In [1]: import numpy as np

In [2]: import numpy.linalg as la

In [3]: np.set_printoptions(precision=3, suppress=True, linewidth=100, sign=" ")

In [4]: rnd = lambda a: np.round(a, 3) + 0

In [5]: mat = np.load("run6.npy")

In [6]: mat
Out[6]: 
array([[ 1.   ,  0.2  ,  0.04 ,  0.008],
       [ 0.2  ,  1.   ,  0.2  ,  0.04 ],
       [ 0.04 ,  0.2  ,  1.   ,  0.2  ],
       [ 0.008,  0.04 ,  0.2  ,  1.   ]])

In [7]: O, vecs = la.qr(mat[:, :1])[0], la.qr(mat[:, 1:])[0]

In [8]: s = la.svd(O.T @ vecs, compute_uv=False)

In [9]: (s > 0.9).sum()
Out[9]: np.int64(0)

In [10]: rnd(la.norm(O @ O.T - vecs @ vecs.T, 2))
Out[10]: np.float64(1.0)

In [11]: rnd(np.degrees(np.arccos(s.clip(0, 1))))
Out[11]: array([ 67.271])

In [12]: x0 = np.array([1, -2, 3, -3])

In [13]: y = mat @ x0

In [14]: print(rnd(y))
[ 0.696 -1.32   2.04  -2.472]

In [15]: rnd(la.solve(mat, mat[:, 1]))
Out[15]: array([ 0.,  1.,  0.,  0.])

In [16]: rnd(la.solve(mat.T, mat[3]))
Out[16]: array([ 0.,  0.,  0.,  1.])

In [17]: rnd(la.solve(mat, y + mat[:, 2]))
Out[17]: array([ 1., -2.,  4., -3.])

In [18]: B = la.inv(mat)

In [19]: rnd(la.slogdet(mat)[0])
Out[19]: np.float64(1.0)

In [20]: rnd(la.det(mat) * B)
Out[20]: 
array([[ 0.922, -0.184,  0.   ,  0.   ],
       [-0.184,  0.958, -0.184,  0.   ],
       [ 0.   , -0.184,  0.958, -0.184],
       [ 0.   ,  0.   , -0.184,  0.922]])

In [21]: print(rnd(la.cond(mat)))
1.921

In [22]: rnd(B)
Out[22]: 
array([[ 1.042, -0.208,  0.   ,  0.   ],
       [-0.208,  1.083, -0.208,  0.   ],
       [ 0.   , -0.208,  1.083, -0.208],
       [ 0.   ,  0.   , -0.208,  1.042]])

In [23]: rng = np.random.default_rng(83)

In [24]: idx = rng.permutation(4)

In [25]: idx
Out[25]: array([ 3,  0,  1,  2])

In [26]: B = mat[idx][:, idx]

In [27]: np.diag(B)
Out[27]: array([ 1.,  1.,  1.,  1.])

In [28]: np.trace(B)
Out[28]: np.float64(4.0)

In [29]: evals, vecs = la.eigh(mat)

In [30]: x0 = np.array([0, 0, 1, 0])

In [31]: rnd(la.eigvalsh(mat[1:, 1:]))
Out[31]: array([ 0.736,  0.96 ,  1.304])

In [32]: print(x0 @ mat @ x0 / (x0 @ x0), rnd(evals[0]), rnd(evals[-1]))
1.0 0.709 1.362

In [33]: rnd(vecs * np.sqrt(evals) @ vecs.T)
Out[33]: 
array([[ 0.995,  0.1  ,  0.015,  0.003],
       [ 0.1  ,  0.99 ,  0.1  ,  0.015],
       [ 0.015,  0.1  ,  0.99 ,  0.1  ],
       [ 0.003,  0.015,  0.1  ,  0.995]])

In [34]: (np.sign(vecs[:, -1].round(6)) == np.sign(vecs[0, -1].round(6))).astype(int)
Out[34]: array([ 1,  1,  1,  1])

In [35]: data = np.load("x.npy")

In [36]: data
Out[36]: 
array([[ 0,  2,  2,  0],
       [ 0,  1,  3,  4],
       [ 0,  0,  0,  0],
       [ 0,  0,  0,  4]])

In [37]: # triangular: eigenvalues sit on the diagonal

In [38]: data @ data
Out[38]: 
array([[  0,   2,   6,   8],
       [  0,   1,   3,  20],
       [  0,   0,   0,   0],
       [  0,   0,   0,  16]])

In [39]: rnd(np.abs(la.eigvals(data)).max())
Out[39]: np.float64(4.0)

In [40]: A = np.load("mat.npy")

In [41]: A
Out[41]: 
array([[ 20.726,  59.818,  62.205,  19.994],
       [ 19.648,  59.588,  61.65 ,  21.245],
       [ 20.93 ,  61.073,  59.598,  19.509],
       [ 19.205,  60.479,  60.524,  21.643],
       [ 20.774,  61.07 ,  61.093,  17.193],
       [ 19.994,  59.567,  60.935,  20.56 ],
       [ 20.823,  57.813,  59.104,  20.712],
       [ 18.63 ,  58.822,  58.631,  20.174],
       [ 22.254,  60.522,  59.897,  21.801],
       [ 18.791,  60.204,  59.037,  20.644],
       [ 19.844,  60.376,  60.725,  19.131],
       [ 20.216,  60.341,  60.701,  19.704],
       [ 18.945,  62.159,  59.361,  21.082],
       [ 18.635,  61.15 ,  61.358,  20.976],
       [ 20.286,  59.106,  60.48 ,  20.26 ],
       [ 19.869,  59.625,  59.365,  20.446],
       [ 18.869,  59.024,  59.114,  20.514],
       [ 19.245,  61.786,  60.733,  19.532],
       [ 21.101,  60.992,  59.712,  20.195],
       [ 17.551,  59.783,  61.201,  20.173]])

In [42]: B = np.c_[A[:, :2] @ np.array([[-2, 2], [-2, -2]]), np.array([0, 2, -2, -2, -2, 0, -2, 0, 1, 2, -2, 0, 0, 2, 0, -2, 2, -2, 0, 2])]

In [43]: rnd(B)
Out[43]: 
array([[-161.088,  -78.184,    0.   ],
       [-158.472,  -79.88 ,    2.   ],
       [-164.006,  -80.286,   -2.   ],
       [-159.368,  -82.548,   -2.   ],
       [-163.688,  -80.592,   -2.   ],
       [-159.122,  -79.146,    0.   ],
       [-157.272,  -73.98 ,   -2.   ],
       [-154.904,  -80.384,    0.   ],
       [-165.552,  -76.536,    1.   ],
       [-157.99 ,  -82.826,    2.   ],
       [-160.44 ,  -81.064,   -2.   ],
       [-161.114,  -80.25 ,    0.   ],
       [-162.208,  -86.428,    0.   ],
       [-159.57 ,  -85.03 ,    2.   ],
       [-158.784,  -77.64 ,    0.   ],
       [-158.988,  -79.512,   -2.   ],
       [-155.786,  -80.31 ,    2.   ],
       [-162.062,  -85.082,   -2.   ],
       [-164.186,  -79.782,    0.   ],
       [-154.668,  -84.464,    2.   ]])

In [44]: rnd(la.lstsq(A, B[:, 0])[0])
Out[44]: array([-2., -2.,  0.,  0.])

In [45]: la.matrix_rank(np.c_[A, B])
Out[45]: np.int64(5)

In [46]: x0 = np.array([0, 3, 1, 1])

In [47]: y = A @ x0

In [48]: rnd(la.solve(A.T @ A, A.T @ y))
Out[48]: array([ 0.,  3.,  1.,  1.])

In [49]: y = y + 0.1 * rng.normal(size=20)

In [50]: print(rnd(y))
[ 261.692  261.556  262.445  263.626  261.443  260.043  253.188  255.341  263.318  260.381  260.932
  261.504  266.9    265.929  258.068  258.587  256.669  265.646  262.915  260.774]

In [51]: beta, *_ = la.lstsq(A, y)

In [52]: rnd(beta)
Out[52]: array([-0.01 ,  3.021,  0.983,  1.001])

In [53]: rnd(A.T @ (y - A @ beta))
Out[53]: array([ 0.,  0.,  0.,  0.])
